% ipython --no-banner

In [1]: import numpy as np

In [2]: from numpy import linalg as LA

In [3]: np.set_printoptions(suppress=True, linewidth=120)

In [4]: J = np.loadtxt("x.csv", delimiter=",")

In [5]: print(J.round(1) + 0)
[[ 0.8  0.2  0.1  0.1  0.1 -0.1 -0.3 -0.2]
 [ 0.2  0.5  0.   0.1 -0.1  0.2  0.3 -0.3]
 [ 0.1  0.   0.9 -0.1  0.   0.   0.1  0.2]
 [ 0.1  0.1 -0.1  0.9  0.   0.   0.1  0.3]
 [ 0.1 -0.1  0.   0.   1.   0.   0.1  0.1]
 [-0.1  0.2  0.   0.   0.   0.9 -0.2  0. ]
 [-0.3  0.3  0.1  0.1  0.1 -0.2  0.6 -0.1]
 [-0.2 -0.3  0.2  0.3  0.1  0.  -0.1  0.4]]

In [6]: print(np.allclose(J @ J.T, J.T @ J))
True

In [7]: print(np.round(LA.det(J), 1))
0.0

In [8]: print(np.round(np.sort(np.abs(LA.eigvals(J))), 1) + 0)
[0. 0. 1. 1. 1. 1. 1. 1.]

In [9]: print(np.round(np.abs(LA.eigvals(J)).max(), 1))
1.0

In [10]: print(np.round(J @ J, 1) + 0)
[[ 0.8  0.2  0.1  0.1  0.1 -0.1 -0.3 -0.2]
 [ 0.2  0.5  0.   0.1 -0.1  0.2  0.3 -0.3]
 [ 0.1  0.   0.9 -0.1  0.   0.   0.1  0.2]
 [ 0.1  0.1 -0.1  0.9  0.   0.   0.1  0.3]
 [ 0.1 -0.1  0.   0.   1.   0.   0.1  0.1]
 [-0.1  0.2  0.   0.   0.   0.9 -0.2  0. ]
 [-0.3  0.3  0.1  0.1  0.1 -0.2  0.6 -0.1]
 [-0.2 -0.3  0.2  0.3  0.1  0.  -0.1  0.4]]

In [11]: print(np.round(LA.matrix_power(J, 4), 1) + 0)
[[ 0.8  0.2  0.1  0.1  0.1 -0.1 -0.3 -0.2]
 [ 0.2  0.5  0.   0.1 -0.1  0.2  0.3 -0.3]
 [ 0.1  0.   0.9 -0.1  0.   0.   0.1  0.2]
 [ 0.1  0.1 -0.1  0.9  0.   0.   0.1  0.3]
 [ 0.1 -0.1  0.   0.   1.   0.   0.1  0.1]
 [-0.1  0.2  0.   0.   0.   0.9 -0.2  0. ]
 [-0.3  0.3  0.1  0.1  0.1 -0.2  0.6 -0.1]
 [-0.2 -0.3  0.2  0.3  0.1  0.  -0.1  0.4]]

In [12]: print(round(float(np.trace(J)), 1))
6.0

In [13]: ev, vecs = LA.eigh(J)

In [14]: print(ev.round(1) + 0)
[0. 0. 1. 1. 1. 1. 1. 1.]

In [15]: print(np.round(vecs.T @ vecs, 1) + 0)
[[1. 0. 0. 0. 0. 0. 0. 0.]
 [0. 1. 0. 0. 0. 0. 0. 0.]
 [0. 0. 1. 0. 0. 0. 0. 0.]
 [0. 0. 0. 1. 0. 0. 0. 0.]
 [0. 0. 0. 0. 1. 0. 0. 0.]
 [0. 0. 0. 0. 0. 1. 0. 0.]
 [0. 0. 0. 0. 0. 0. 1. 0.]
 [0. 0. 0. 0. 0. 0. 0. 1.]]

In [16]: print(np.round(LA.svd(J, compute_uv=False), 1) + 0)
[1. 1. 1. 1. 1. 1. 0. 0.]

In [17]: print(ev.sum(), np.round(np.trace(J), 1))
6.0 6.0

In [18]: print(np.round(LA.eigvalsh(J + -2 * np.eye(8)), 1))
[-2. -2. -1. -1. -1. -1. -1. -1.]

In [19]: print(np.round(vecs.T @ J @ vecs, 1) + 0)
[[0. 0. 0. 0. 0. 0. 0. 0.]
 [0. 0. 0. 0. 0. 0. 0. 0.]
 [0. 0. 1. 0. 0. 0. 0. 0.]
 [0. 0. 0. 1. 0. 0. 0. 0.]
 [0. 0. 0. 0. 1. 0. 0. 0.]
 [0. 0. 0. 0. 0. 1. 0. 0.]
 [0. 0. 0. 0. 0. 0. 1. 0.]
 [0. 0. 0. 0. 0. 0. 0. 1.]]

In [20]: X = np.load("w.npy")

In [21]: print(X)
[[ 3  2  3  2  0  2  0  1  2]
 [ 0  2  0  2  1  2  4  3  3]
 [ 3  2  3  3  1  3  4  3  3]
 [ 2  1  3  3  0  1  0  1  0]
 [ 3  2  3  0  2  2  8  2  3]
 [ 1  3  3  3  1  3  4  3  0]
 [ 0  1  2  0  2  0  8  1  2]
 [ 3  2  1  3  0  2  0  3  2]
 [ 3  2  3  0  3  3 12  1  2]]

In [22]: Uu, sig, Vt = LA.svd(X)

In [23]: vecs = Vt[:(sig > 1e-8).sum()]

In [24]: rng = np.random.default_rng(11)

In [25]: x = X[8] + 2 * X[1] + rng.integers(2) * np.eye(9)[2]

In [26]: print(x)
[ 3.  6.  3.  4.  5.  7. 20.  7.  8.]

In [27]: print(round(LA.norm(x - vecs.T @ vecs @ x), 1))
0.0

In [28]: print(np.round(vecs.T @ vecs, 1) + 0)
[[1.  0.  0.  0.  0.  0.  0.  0.  0. ]
 [0.  1.  0.  0.  0.  0.  0.  0.  0. ]
 [0.  0.  1.  0.  0.  0.  0.  0.  0. ]
 [0.  0.  0.  1.  0.  0.  0.  0.  0. ]
 [0.  0.  0.  0.  0.1 0.  0.2 0.  0. ]
 [0.  0.  0.  0.  0.  1.  0.  0.  0. ]
 [0.  0.  0.  0.  0.2 0.  0.9 0.  0. ]
 [0.  0.  0.  0.  0.  0.  0.  1.  0. ]
 [0.  0.  0.  0.  0.  0.  0.  0.  1. ]]
